$ python3 -q
>>> import numpy as np
>>> np.set_printoptions(precision=3, suppress=True, linewidth=140)
>>> M = np.array([[4.0, 2.0, 1.0, 2.0, 0.0],
...     [2.0, 7.0, 2.0, 4.0, 0.0],
...     [1.0, 2.0, 4.0, 2.0, 0.0],
...     [2.0, 4.0, 2.0, 7.0, 0.0],
...     [0.0, 0.0, 0.0, 0.0, 3.0]])
>>> low = np.linalg.cholesky(M)
>>> np.linalg.eigvalsh(M).min() > 0
np.True_
>>> low @ low.T
array([[4., 2., 1., 2., 0.],
       [2., 7., 2., 4., 0.],
       [1., 2., 4., 2., 0.],
       [2., 4., 2., 7., 0.],
       [0., 0., 0., 0., 3.]])
>>> rng = np.random.default_rng(2)
>>> B = M + rng.integers(-2, 3, (5, 1)) @ rng.integers(-2, 3, (1, 5))
>>> B
array([[ 8.,  2., -3.,  0.,  2.],
       [ 0.,  7.,  4.,  5., -1.],
       [-3.,  2.,  8.,  4., -2.],
       [ 0.,  4.,  4.,  8., -1.],
       [ 0.,  0.,  0.,  0.,  3.]])
>>> np.abs(B - M).sum(axis=1)
array([12.,  6., 12.,  6.,  0.])
>>> B - M
array([[ 4.,  0., -4., -2.,  2.],
       [-2.,  0.,  2.,  1., -1.],
       [-4.,  0.,  4.,  2., -2.],
       [-2.,  0.,  2.,  1., -1.],
       [ 0.,  0.,  0.,  0.,  0.]])
>>> O = B.astype(float).copy()
>>> for j in range(5):
...     O[:, j] -= O[:, :j] @ (O[:, :j].T @ O[:, j])
...     O[:, j] /= np.linalg.norm(O[:, j])
... 
>>> np.round(O.T @ O, 3) + 0
array([[1., 0., 0., 0., 0.],
       [0., 1., 0., 0., 0.],
       [0., 0., 1., 0., 0.],
       [0., 0., 0., 1., 0.],
       [0., 0., 0., 0., 1.]])
>>> K = np.load("layer17.npy")
>>> K
array([[  0.883,   3.193, -16.899,   6.382],
       [ 13.964,   0.038, -16.147,  -3.865],
       [ 10.999,  -8.661,   1.579,   5.857],
       [ -4.51 ,   8.717,  17.678,  -6.74 ],
       [ -3.743,   8.148,   6.829,  -1.411],
       [ -6.482,  15.148,   8.518,  14.633],
       [ -4.312,  14.853,  25.63 ,   4.408],
       [ -1.771,  21.151,  -3.291, -13.96 ],
       [ 14.124, -12.428,  13.009,   0.927],
       [-16.876,  13.628,  -5.018,   2.538],
       [ -3.308,  -2.521,  48.181,  -6.634],
       [-16.178, -11.134,  27.413,  -5.492],
       [ 27.018,   9.789,   8.336,   3.201],
       [ -2.438,  -0.114,  35.684,  11.979],
       [  1.147,  13.242, -35.049,  -4.496],
       [ 18.113,  -7.808, -16.521,  -1.914],
       [-10.925, -10.066,  42.175,  -1.339]])
>>> cen = K - K.mean(axis=0)
>>> Uu, sv, Vt = np.linalg.svd(cen, full_matrices=False)
>>> np.round(cen.mean(axis=0), 3) + 0
array([0., 0., 0., 0.])
>>> Vt[0] * np.sign(Vt[0, np.abs(Vt[0]).argmax()])
array([-0.227, -0.153,  0.962,  0.022])
>>> np.round((sv ** 2).sum() ** 2 / (sv ** 4).sum(), 3)
np.float64(2.033)
>>> np.abs(Uu[:, 0]).argmax()
np.int64(14)
